>>> import numpy as np
>>> np.set_printoptions(suppress=True, linewidth=100)
>>> def rd(a):
...     return np.round(a, 3) + 0
... 
>>> A = np.loadtxt("dump.csv", delimiter=",")
>>> print(A)
[[ 4.  2.  6.  2.  1.  3.]
 [-4. -4. -2. -2. -2. -1.]
 [ 6.  0. -4.  3.  0. -2.]
 [ 4.  2.  6. -2. -1. -3.]
 [-4. -4. -2.  2.  2.  1.]
 [ 6.  0. -4. -3.  0.  2.]]
>>> rng = np.random.default_rng(27123)
>>> out = A + rng.integers(-2, 3, (6, 5)) @ rng.integers(-2, 3, (5, 6))
>>> print(out)
[[-1.  6. 11. -5.  4. 11.]
 [-5. -6. -8. -3. -2. -9.]
 [ 8.  0. -4.  5.  1.  1.]
 [ 3.  1.  7.  1.  3. -5.]
 [-4. -4.  6.  4. -1. -2.]
 [ 5. -2. -9. -2.  1. -4.]]
>>> np.abs(out - A).sum(axis=1)
array([32., 18.,  8., 12., 16., 16.])
>>> O, Rm = np.linalg.qr(out)
>>> rd(np.trace(O @ O.T))
np.float64(6.0)
>>> rd(O.T @ O)
array([[1., 0., 0., 0., 0., 0.],
       [0., 1., 0., 0., 0., 0.],
       [0., 0., 1., 0., 0., 0.],
       [0., 0., 0., 1., 0., 0.],
       [0., 0., 0., 0., 1., 0.],
       [0., 0., 0., 0., 0., 1.]])
>>> O.shape, Rm.shape
((6, 6), (6, 6))
>>> rd(np.abs(np.diag(Rm)))
array([11.832,  9.232, 12.613,  6.059,  0.561,  6.143])
>>> cov = A.T @ A
>>> print(np.allclose(cov, cov.T))
True
>>> np.diag(cov)
array([136.,  40., 112.,  34.,  10.,  28.])
>>> cov
array([[136.,  48.,  16.,   0.,   0.,   0.],
       [ 48.,  40.,  40.,   0.,   0.,   0.],
       [ 16.,  40., 112.,   0.,   0.,   0.],
       [  0.,   0.,   0.,  34.,  12.,   4.],
       [  0.,   0.,   0.,  12.,  10.,  10.],
       [  0.,   0.,   0.,   4.,  10.,  28.]])
>>> print(np.trace(cov), (A ** 2).sum())
360.0 360.0
>>> print(rd(np.linalg.eigvalsh(cov)[::-1]))
[172.551 105.274  43.138  26.318  10.175   2.544]
>>> out = np.linalg.inv(A)
>>> print(rd(np.linalg.slogdet(A)[0]))
-1.0
>>> print(rd(out))
[[ 0.053  0.026  0.066  0.053  0.026  0.066]
 [-0.092 -0.171 -0.053 -0.092 -0.171 -0.053]
 [ 0.079  0.039 -0.026  0.079  0.039 -0.026]
 [ 0.105  0.053  0.132 -0.105 -0.053 -0.132]
 [-0.184 -0.342 -0.105  0.184  0.342  0.105]
 [ 0.158  0.079 -0.053 -0.158 -0.079  0.053]]
>>> rd(np.linalg.det(A) * np.linalg.det(out))
np.float64(1.0)
>>> rd(A @ out)
array([[1., 0., 0., 0., 0., 0.],
       [0., 1., 0., 0., 0., 0.],
       [0., 0., 1., 0., 0., 0.],
       [0., 0., 0., 1., 0., 0.],
       [0., 0., 0., 0., 1., 0.],
       [0., 0., 0., 0., 0., 1.]])
>>> idx = rng.integers(0, 2, 3)
>>> M = (idx[:, None] == idx) * 2 + np.eye(3)
>>> M
array([[3., 0., 0.],
       [0., 3., 2.],
       [0., 2., 3.]])
>>> O, Rm = np.linalg.qr(M)
>>> np.allclose(Rm.T @ Rm, M.T @ M)
True
>>> print(rd(O @ Rm))
[[3. 0. 0.]
 [0. 3. 2.]
 [0. 2. 3.]]
>>> print(np.trace(O @ O.T))
3.0
>>> rd(Rm)
array([[ 3.   ,  0.   ,  0.   ],
       [ 0.   , -3.606, -3.328],
       [ 0.   ,  0.   ,  1.387]])
>>> O.shape, Rm.shape
((3, 3), (3, 3))
>>> rd(O)
array([[ 1.   ,  0.   ,  0.   ],
       [ 0.   , -0.832, -0.555],
       [ 0.   , -0.555,  0.832]])
>>> rd(np.abs(np.diag(Rm)))
array([3.   , 3.606, 1.387])
>>> rd(O.T @ O)
array([[1., 0., 0.],
       [0., 1., 0.],
       [0., 0., 1.]])
